>>> import numpy as np
>>> import numpy.linalg as la
>>> np.set_printoptions(precision=3, suppress=True, linewidth=100, sign=" ")
>>> def rnd(a):
...     return np.round(a, 3) + 0
... 
>>> mat = np.load("arr.npy")
>>> mat
array([[   5,    0,    6,    8,    5,    0,    5,    6,    6,    4,    6],
       [  14,    4,   12,    8,   13,    9,   11,    8,   14,    5,    9],
       [  21,   12,   13,   14,   16,    9,   14,   15,   22,    7,   12],
       [  28,   12,   17,   17,   16,   15,   15,   20,   25,   13,   12],
       [  29,   13,   18,   21,   21,   17,   19,   23,   33,   17,   19],
       [  35,   20,   21,   29,   23,   25,   22,   26,   37,   24,   22],
       [  35,   23,   21,   35,   31,   34,   24,   29,   40,   30,   25],
       [  36,   32,   25,   41,   34,   38,   24,   35,   48,   31,   33],
       [  40,   41,   26,   43,   35,   40,   26,   39,   51,   38,   37],
       [  46,   44,   35,   47,   41,   41,   30,   40,   58,   42,   40],
       [  53,   44,   41,   52,   44,   46,   38,   45,   66,   46,   48],
       [  55,   44,   50,   54,   44,   50,   42,   51,   73,   52,   48],
       [  63,   52,   57,   62,   53,   50,   45,   51,   77,   53,   52],
       [  70,   56,   64,   64,   56,   57,   51,   59,   80,   55,   52],
       [  77,   64,   65,   65,   56,   65,   51,   66,   86,   63,   60],
       [  82,   72,   70,   74,   65,   67,   59,   68,   93,   68,   66],
       [  90,   75,   77,   82,   74,   75,   63,   74,   97,   77,   66],
       [  92,   80,   77,   89,   76,   78,   70,   80,  102,   84,   72],
       [  92,   89,   80,   89,   78,   80,   72,   86,  107,   93,   78],
       [  97,   91,   87,   89,   80,   88,   81,   92,  110,  102,   83],
       [ 106,  100,   95,   97,   82,   94,   83,   92,  119,  104,   87],
       [ 113,  103,  101,  106,   85,  103,   91,   94,  122,  110,   87],
       [ 113,  106,  109,  112,   88,  103,   95,   96,  127,  119,   93],
       [ 121,  112,  117,  119,   95,  103,  104,   96,  135,  127,   97],
       [ 124,  119,  119,  120,   97,  108,  112,   98,  142,  130,  101],
       [ 130,  119,  127,  121,   99,  108,  114,  104,  143,  132,  102],
       [ 136,  120,  127,  123,   99,  113,  114,  110,  148,  135,  107],
       [ 141,  127,  134,  128,  108,  119,  122,  115,  153,  142,  112],
       [ 147,  129,  134,  128,  109,  124,  131,  123,  160,  150,  115],
       [ 149,  135,  137,  130,  116,  126,  139,  127,  168,  153,  118],
       [ 157,  137,  142,  136,  117,  132,  146,  132,  174,  159,  121],
       [ 158,  145,  143,  137,  119,  135,  149,  138,  175,  167,  125],
       [ 158,  152,  145,  144,  125,  144,  153,  143,  179,  173,  125],
       [ 160,  155,  154,  152,  126,  144,  154,  152,  187,  175,  133],
       [ 162,  155,  157,  154,  126,  152,  155,  152,  192,  181,  138],
       [ 162,  160,  161,  162,  131,  160,  157,  157,  193,  182,  143],
       [ 162,  165,  169,  171,  134,  168,  163,  157,  197,  188,  146],
       [ 169,  168,  169,  173,  139,  175,  163,  163,  202,  194,  152],
       [ 173,  173,  176,  178,  141,  179,  169,  170,  202,  201,  156],
       [ 181,  179,  176,  187,  146,  180,  176,  173,  202,  204,  163],
       [ 186,  187,  185,  193,  153,  184,  180,  175,  211,  208,  171],
       [ 192,  192,  193,  200,  156,  191,  186,  175,  213,  215,  180],
       [ 201,  200,  195,  209,  161,  191,  189,  178,  222,  216,  184]])
>>> cen = mat - mat.mean(axis=0)
>>> V = la.svd(cen)[2][:1]
>>> Y = cen - cen @ V.T @ V
>>> rnd((cen @ V.T).std(axis=0))
array([ 188.099])
>>> la.norm(Y, axis=1).round(6).argmax()
np.int64(42)
>>> rnd(np.diag(V.T @ V))
array([ 0.089,  0.096,  0.095,  0.091,  0.056,  0.089,  0.095,  0.078,  0.114,  0.127,  0.072])
>>> rnd(la.norm(Y) / la.norm(cen))
np.float64(0.069)
>>> Uu, s, Vh = la.svd(mat)
>>> np.argmax(s[:-1] / (s[1:] + 1e-6)) + 1
np.int64(1)
>>> Y = Uu[:, :1] @ np.diag(s[:1]) @ Vh[:1]
>>> la.matrix_rank(Y)
np.int64(1)
>>> d = la.norm(mat[:, None] - mat[None], axis=-1)
>>> print(rnd(d[:5, :5]))
[[  0.     19.799  33.912  44.665  56.169]
 [ 19.799   0.     17.146  27.659  39.154]
 [ 33.912  17.146   0.     13.454  24.228]
 [ 44.665  27.659  13.454   0.     14.213]
 [ 56.169  39.154  24.228  14.213   0.   ]]
>>> la.matrix_rank(d ** 2)
np.int64(13)
>>> d.shape
(43, 43)
>>> print(d[27].round(6).argsort(kind="stable")[:4])
[ 27  28  26  25]
>>> np.flatnonzero(d[27] < d.mean() / 2)
array([ 20,  21,  22,  23,  24,  25,  26,  27,  28,  29,  30,  31,  32,  33,  34])
>>> mat.sum(axis=0)
array([ 4561,  4206,  4227,  4363,  3613,  4120,  4007,  4033,  5191,  4669,  3796])
>>> print(np.abs(mat).max())
222
>>> print(la.matrix_rank(mat))
11
>>> A = np.minimum.outer(np.arange(1, 9), np.arange(1, 9)) * 2
>>> print(A)
[[  2   2   2   2   2   2   2   2]
 [  2   4   4   4   4   4   4   4]
 [  2   4   6   6   6   6   6   6]
 [  2   4   6   8   8   8   8   8]
 [  2   4   6   8  10  10  10  10]
 [  2   4   6   8  10  12  12  12]
 [  2   4   6   8  10  12  14  14]
 [  2   4   6   8  10  12  14  16]]
>>> Y = np.array([[1, -1],
...     [-2, -5],
...     [-4, -3],
...     [3, -1],
...     [5, -4],
...     [0, -1],
...     [-2, -4],
...     [-4, -3]])
>>> A @ Y
array([[  -6,  -44],
       [ -14,  -86],
       [ -18, -118],
       [ -14, -144],
       [ -16, -168],
       [ -28, -184],
       [ -40, -198],
       [ -48, -204]])
>>> Y.T @ A.T
array([[  -6,  -14,  -18,  -14,  -16,  -28,  -40,  -48],
       [ -44,  -86, -118, -144, -168, -184, -198, -204]])
>>> print(np.einsum("ik,kj->ij", A, Y))
[[  -6  -44]
 [ -14  -86]
 [ -18 -118]
 [ -14 -144]
 [ -16 -168]
 [ -28 -184]
 [ -40 -198]
 [ -48 -204]]
>>> np.einsum("ik,kj->ji", A, Y)
array([[  -6,  -14,  -18,  -14,  -16,  -28,  -40,  -48],
       [ -44,  -86, -118, -144, -168, -184, -198, -204]])
>>> C2 = A.T @ A
>>> la.matrix_rank(C2)
np.int64(8)
>>> print(rnd(la.svd(A, compute_uv=False) ** 2))
[ 3449.283    44.573     6.333     1.895     0.838     0.478     0.331     0.268]
>>> print(np.diag(C2))
[  32  116  236  376  520  652  756  816]
>>> np.trace(C2), (A ** 2).sum()
(np.int64(3504), np.int64(3504))
>>> print((A @ A.T).shape)
(8, 8)
>>> np.allclose(C2, C2.T)
True
>>> C2
array([[  32,   60,   84,  104,  120,  132,  140,  144],
       [  60,  116,  164,  204,  236,  260,  276,  284],
       [  84,  164,  236,  296,  344,  380,  404,  416],
       [ 104,  204,  296,  376,  440,  488,  520,  536],
       [ 120,  236,  344,  440,  520,  580,  620,  640],
       [ 132,  260,  380,  488,  580,  652,  700,  724],
       [ 140,  276,  404,  520,  620,  700,  756,  784],
       [ 144,  284,  416,  536,  640,  724,  784,  816]])
